% python3 -q
>>> import numpy as np
>>> np.set_printoptions(suppress=True, linewidth=100)
>>> def tidy(a):
...     return np.round(a, 3) + 0
... 
>>> W0 = np.loadtxt("run4.csv", delimiter=",")
>>> print(W0)
[[ 0.3 -0.2  0.6  0.1  1.7  0.5]
 [ 1.6 -0.8 -1.4 -0.1 -1.2  0.6]
 [-0.6 -0.9 -1.6 -1.1 -0.9  0.1]
 [ 1.3 -0.1  0.7  0.8 -0.4  2. ]
 [ 0.5 -1.4  1.6  1.1  0.   1.5]
 [ 1.4 -1.6  0.8  1.4 -0.6  0.1]
 [ 1.   0.5 -1.3 -1.9 -0.2 -1.7]
 [ 2.   0.3  1.5 -0.5  0.1  0.8]
 [-1.4 -0.7 -0.4 -0.9  1.1 -1.6]
 [-1.2  0.1  0.2  2.2 -0.4  0. ]
 [ 0.  -0.9 -0.4 -1.6  1.4  0.6]
 [ 0.5 -0.7 -0.9 -1.2  0.4  0.8]
 [-0.9  1.8  0.4 -0.6  0.4 -0.2]
 [-0.3  0.6  1.2 -0.5  0.3  0.3]
 [-0.3  0.7  1.  -0.6  0.6  0.1]
 [ 1.5  0.7  1.3  0.8 -0.8 -1. ]
 [ 1.1  0.5  2.1 -1.  -1.   0.5]
 [ 0.9 -1.3 -0.5  1.6 -2.1 -0.9]
 [-4.5 -3.5  6.  -1.5  1.   9. ]
 [-0.9 -0.6 -0.6 -1.3  0.3  0.5]
 [ 0.1 -0.8  1.   1.4  1.7  0.6]]
>>> # row 18 dominates
>>> gram = np.cov(W0, rowvar=False)
>>> tidy(np.linalg.eigvalsh(gram)[::-1])
array([7.925, 1.957, 1.18 , 1.002, 0.603, 0.297])
>>> tidy(np.polyfit(W0[:, 5], W0[:, 2], 1))
array([0.603, 0.177])
>>> np.median(W0, axis=0)
array([ 0.3, -0.6,  0.6, -0.5,  0.1,  0.5])
>>> P = W0 @ np.linalg.solve(W0.T @ W0, W0.T)
>>> tidy(np.linalg.eigvalsh(P))
array([0., 0., 0., 0., 0., 0., 0., 0., 0., 0., 0., 0., 0., 0., 0., 1., 1., 1., 1., 1., 1.])
>>> np.trace(P)
np.float64(6.0)
>>> np.allclose(P @ P, P)
True
>>> print(tidy(P @ W0[:, 3]))
[ 0.1 -0.1 -1.1  0.8  1.1  1.4 -1.9 -0.5 -0.9  2.2 -1.6 -1.2 -0.6 -0.5 -0.6  0.8 -1.   1.6 -1.5
 -1.3  1.4]
>>> print(np.linalg.matrix_rank(np.eye(21) - P))
15
>>> vec = np.array([5, 3, 5, 4, 1, 3])
>>> y = W0 @ vec
>>> tidy(np.linalg.lstsq(W0, y)[0])
array([5., 3., 5., 4., 1., 3.])
>>> rng = np.random.default_rng(350)
>>> y = y + 0.1 * rng.normal(size=21)
>>> tidy(y)
array([  7.481,  -1.087, -18.722,  18.469,  15.339,  11.594, -12.856,  18.909, -18.541,   3.628,
        -7.918,  -6.179,   0.372,   5.405,   4.049,  15.373,  14.193,  -0.195,  18.992, -12.811,
        12.234])
>>> beta, *_ = np.linalg.lstsq(W0, y)
>>> tidy(beta)
array([5.025, 2.992, 5.009, 4.   , 0.971, 3.007])
>>> beta.round()
array([5., 3., 5., 4., 1., 3.])
>>> print(tidy(np.linalg.norm(y - W0 @ beta)))
0.348
>>> data = np.loadtxt("block16.csv", delimiter=",")
>>> data
array([[ 2., -3.,  1., -3.,  7.],
       [ 7.,  2., -3.,  1., -3.],
       [-3.,  7.,  2., -3.,  1.],
       [ 1., -3.,  7.,  2., -3.],
       [-3.,  1., -3.,  7.,  2.]])
>>> B = np.linalg.inv(data)
>>> tidy(np.linalg.det(data) * np.linalg.det(B))
np.float64(1.0)
>>> B = data[0, 0] * data[1:] - np.outer(data[1:, 0], data[0])
>>> B
array([[  0.,  25., -13.,  23., -55.],
       [  0.,   5.,   7., -15.,  23.],
       [  0.,  -3.,  13.,   7., -13.],
       [  0.,  -7.,  -3.,   5.,  25.]])
>>> np.linalg.matrix_rank(B), np.linalg.matrix_rank(data)
(np.int64(4), np.int64(5))
>>> f = np.array([2, 8, 8])
>>> np.cross(B[1, :3], B[3, :3])
array([34.,  0., -0.])
>>> P = np.triu(np.array([[-3, 2, 0, 1, -3],
...     [2, 3, 2, 3, -1],
...     [2, 1, -2, -2, 0],
...     [3, 3, 3, 2, -1],
...     [-2, 1, -2, 3, 3]]), 1) + np.eye(5)
>>> B = P @ data @ np.linalg.inv(P)
>>> tidy(np.poly(B))
array([     1.,    -10.,    160.,  -1210.,   9935., -29084.])
>>> np.trace(B), np.trace(data)
(np.float64(10.0), np.float64(10.0))
>>> print(P @ data - data @ P)
[[ 24.  -6.  16.  -8. -15.]
 [  0. -10.  24. -26.  15.]
 [ -2.  12. -28. -18.   1.]
 [  3.  -3.   9.  15.   0.]
 [  0.   6.  -2.  -6.  -1.]]
>>> B
array([[  26.,  -57.,  125.,  375.,  388.],
       [   7.,   -8.,   41.,   93.,   94.],
       [  -5.,   23.,  -58., -187., -172.],
       [   4.,  -12.,   34.,   95.,   90.],
       [  -3.,    7.,  -17.,  -45.,  -45.]])
>>> print(tidy(np.linalg.norm(B, 2) / np.linalg.norm(B)))
1.0
>>> m1 = np.array([[5, 5, 5, 5, 5, 5],
...     [1, 2, 1, 2, 1, 2],
...     [3, 5, 3, 5, 3, 5],
...     [5, 5, 5, 5, 5, 5],
...     [1, 2, 1, 2, 1, 2],
...     [3, 5, 3, 5, 3, 5]])
>>> print(np.linalg.cond(m1) > 100)
True
>>> tidy(np.linalg.norm(m1, 2) / np.linalg.norm(m1))
np.float64(0.992)
>>> arr = np.load("w.npy")
>>> arr
array([[3., 2., 0., 2., 0., 0., 0., 0.],
       [2., 3., 0., 2., 0., 0., 0., 0.],
       [0., 0., 3., 0., 0., 0., 2., 0.],
       [2., 2., 0., 3., 0., 0., 0., 0.],
       [0., 0., 0., 0., 3., 2., 0., 2.],
       [0., 0., 0., 0., 2., 3., 0., 2.],
       [0., 0., 2., 0., 0., 0., 3., 0.],
       [0., 0., 0., 0., 2., 2., 0., 3.]])
>>> tidy(m1 @ np.linalg.pinv(m1) @ m1)
array([[5., 5., 5., 5., 5., 5.],
       [1., 2., 1., 2., 1., 2.],
       [3., 5., 3., 5., 3., 5.],
       [5., 5., 5., 5., 5., 5.],
       [1., 2., 1., 2., 1., 2.],
       [3., 5., 3., 5., 3., 5.]])
>>> print(np.unique(m1.round(6), axis=0).shape)
(3, 6)
>>> np.linalg.lstsq(m1[:-1].T, m1[-1])[2]
np.int32(2)
>>> tidy(np.trace(np.linalg.pinv(m1) @ m1))
np.float64(2.0)
>>> np.allclose(m1 @ m1.T, m1.T @ m1)
False
>>> np.allclose(m1, m1.T)
False
>>> tidy(np.sort(np.abs(np.linalg.eigvals(m1))))
array([ 0.,  0.,  0.,  0.,  0., 21.])
>>> tidy(np.abs(np.linalg.eigvals(m1)).max())
np.float64(21.0)
>>> np.trace(m1)
np.int64(21)
>>> assert m1 == m1.T
Traceback (most recent call last):
  File "<python-input-56>", line 1, in <module>
    assert m1 == m1.T
           ^^^^^^^^^^
ValueError: The truth value of an array with more than one element is ambiguous. Use a.any() or a.all()
>>> m1 @ m1
array([[ 90, 120,  90, 120,  90, 120],
       [ 27,  36,  27,  36,  27,  36],
       [ 72,  96,  72,  96,  72,  96],
       [ 90, 120,  90, 120,  90, 120],
       [ 27,  36,  27,  36,  27,  36],
       [ 72,  96,  72,  96,  72,  96]])
